In [1]: import numpy as np

In [2]: np.set_printoptions(precision=2, suppress=True, linewidth=140)

In [3]: rnd = lambda a: np.round(a, 2) + 0

In [4]: A = np.load("test11.npy")

In [5]: A
Out[5]: 
array([[ 2,  2,  1, -1,  0,  1,  1, -1],
       [ 4,  4,  2, -2,  0,  2,  2, -2],
       [-4, -4, -2,  2,  0, -2, -2,  2],
       [ 0,  0,  0,  0,  0,  0,  0,  0]])

In [6]: left, sigma, Vt = np.linalg.svd(A)

In [7]: vecs = Vt[:(sigma > 1e-8).sum()]

In [8]: rng = np.random.default_rng(480330)

In [9]: x0 = A[0] + -2 * A[2] + rng.integers(2) * np.eye(8)[4]

In [10]: x0
Out[10]: array([10., 10.,  5., -5.,  1.,  5.,  5., -5.])

In [11]: rnd(np.linalg.norm(x0 - vecs.T @ vecs @ x0))
Out[11]: np.float64(1.0)

In [12]: np.allclose(vecs.T @ vecs @ x0, x0)
Out[12]: False

In [13]: rnd(np.diag(vecs.T @ vecs))
Out[13]: array([0.31, 0.31, 0.08, 0.08, 0.  , 0.08, 0.08, 0.08])

In [14]: K = np.array([[-0.1, 0.1, -0.6],
    ...:     [-0.6, 0.4, 0.6],
    ...:     [0.0, 0.4, 1.9],
    ...:     [1.1, 1.0, -1.8],
    ...:     [-1.3, -0.6, 0.4],
    ...:     [0.9, 0.4, 0.0],
    ...:     [0.2, 1.0, -1.8],
    ...:     [0.9, 1.6, 0.4],
    ...:     [0.6, -0.7, 0.3],
    ...:     [0.3, -0.2, -0.6],
    ...:     [0.1, -0.2, 2.3],
    ...:     [-0.3, 0.8, -0.9],
    ...:     [-0.4, 0.9, -0.8],
    ...:     [-8.0, 1.0, 2.0],
    ...:     [-0.8, -1.0, -0.2],
    ...:     [2.2, -0.9, -1.4],
    ...:     [1.9, 0.2, -1.6],
    ...:     [-0.3, 0.7, -0.1],
    ...:     [-0.2, -2.2, -1.0]])

In [15]: rk = np.linalg.matrix_rank(A)

In [16]: rk
Out[16]: np.int64(1)

In [17]: ns = np.linalg.svd(A)[2][rk:].T

In [18]: rnd(ns @ ns.T)
Out[18]: 
array([[ 0.69, -0.31, -0.15,  0.15,  0.  , -0.15, -0.15,  0.15],
       [-0.31,  0.69, -0.15,  0.15,  0.  , -0.15, -0.15,  0.15],
       [-0.15, -0.15,  0.92,  0.08,  0.  , -0.08, -0.08,  0.08],
       [ 0.15,  0.15,  0.08,  0.92,  0.  ,  0.08,  0.08, -0.08],
       [ 0.  ,  0.  ,  0.  ,  0.  ,  1.  ,  0.  ,  0.  ,  0.  ],
       [-0.15, -0.15, -0.08,  0.08,  0.  ,  0.92, -0.08,  0.08],
       [-0.15, -0.15, -0.08,  0.08,  0.  , -0.08,  0.92,  0.08],
       [ 0.15,  0.15,  0.08, -0.08,  0.  ,  0.08,  0.08,  0.92]])

In [19]: np.allclose(A @ ns, 0)
Out[19]: True

In [20]: ns.shape
Out[20]: (8, 7)

In [21]: [int(np.linalg.matrix_rank(A[:i])) for i in range(1, len(A) + 1)]
Out[21]: [1, 1, 1, 1]

In [22]: [int(np.linalg.matrix_rank(np.delete(A, i, axis=0))) for i in range(4)]
Out[22]: [1, 1, 1, 1]

In [23]: data = np.load("case7.npy")

In [24]: rnd(data)
Out[24]: 
array([[ 0.02,  0.1 ,  0.02, -0.1 ],
       [ 0.1 ,  0.48,  0.1 , -0.48],
       [ 0.02,  0.1 ,  0.02, -0.1 ],
       [-0.1 , -0.48, -0.1 ,  0.48]])

In [25]: # a projection of rank 1

In [26]: left, sigma, Vt = np.linalg.svd(data)

In [27]: rnd(sigma)
Out[27]: array([1., 0., 0., 0.])

In [28]: np.argmax(sigma[:-1] / (sigma[1:] + 1e-6)) + 1
Out[28]: np.int64(1)

In [29]: A2 = left[:, :1] @ np.diag(sigma[:1]) @ Vt[:1]

In [30]: rnd(np.linalg.norm(data - A2) / np.linalg.norm(data))
Out[30]: np.float64(0.0)

In [31]: rnd(np.abs(data - A2).max())
Out[31]: np.float64(0.0)

In [32]: np.linalg.matrix_rank(A2)
Out[32]: np.int64(1)

In [33]: np.linalg.matrix_rank(data, rtol=0.05)
Out[33]: np.int64(1)

In [34]: rnd(np.linalg.norm(data - A2, 2)), rnd(sigma[1])
Out[34]: (np.float64(0.0), np.float64(0.0))

In [35]: np.argsort(-np.linalg.norm(A, axis=0).round(6), kind="stable")[:3]
Out[35]: array([0, 1, 2])

In [36]: np.linalg.cond(A) > 100
Out[36]: np.True_

In [37]: np.linalg.matrix_rank(A, rtol=0.1)
Out[37]: np.int64(1)

In [38]: w, vecs = np.linalg.eigh(data)

In [39]: x0 = np.array([7, 6, 3, 0])

In [40]: rnd(x0 @ data @ x0 / (x0 @ x0)), rnd(w[0]), rnd(w[-1])
Out[40]: (np.float64(0.33), np.float64(0.0), np.float64(1.0))

In [41]: rnd(np.linalg.eigvalsh(data[1:, 1:]))
Out[41]: array([0.  , 0.  , 0.98])

In [42]: rnd(vecs * np.maximum(w, 0) @ vecs.T)
Out[42]: 
array([[ 0.02,  0.1 ,  0.02, -0.1 ],
       [ 0.1 ,  0.48,  0.1 , -0.48],
       [ 0.02,  0.1 ,  0.02, -0.1 ],
       [-0.1 , -0.48, -0.1 ,  0.48]])

In [43]: left, sigma, Vt = np.linalg.svd(data)

In [44]: vecs = Vt[:(sigma > 1e-8).sum()]

In [45]: x0 = data[3] + 3 * data[0] + rng.integers(2) * np.eye(4)[0]

In [46]: rnd(x0)
Out[46]: array([-0.04, -0.19, -0.04,  0.19])

In [47]: np.linalg.matrix_rank(np.vstack([data, x0]))
Out[47]: np.int64(1)

In [48]: np.allclose(vecs.T @ vecs @ x0, x0)
Out[48]: True

In [49]: rnd(vecs.T @ vecs)
Out[49]: 
array([[ 0.02,  0.1 ,  0.02, -0.1 ],
       [ 0.1 ,  0.48,  0.1 , -0.48],
       [ 0.02,  0.1 ,  0.02, -0.1 ],
       [-0.1 , -0.48, -0.1 ,  0.48]])

In [50]: x0 = np.array([5, -8, 3, 1])

In [51]: rnd(data @ x0)
Out[51]: array([-0.71, -3.56, -0.71,  3.56])

In [52]: rnd(np.linalg.eigvalsh(2 * data - np.eye(4)))
Out[52]: array([-1., -1., -1.,  1.])

In [53]: rnd(np.eye(4) - data)
Out[53]: 
array([[ 0.98, -0.1 , -0.02,  0.1 ],
       [-0.1 ,  0.52, -0.1 ,  0.48],
       [-0.02, -0.1 ,  0.98,  0.1 ],
       [ 0.1 ,  0.48,  0.1 ,  0.52]])
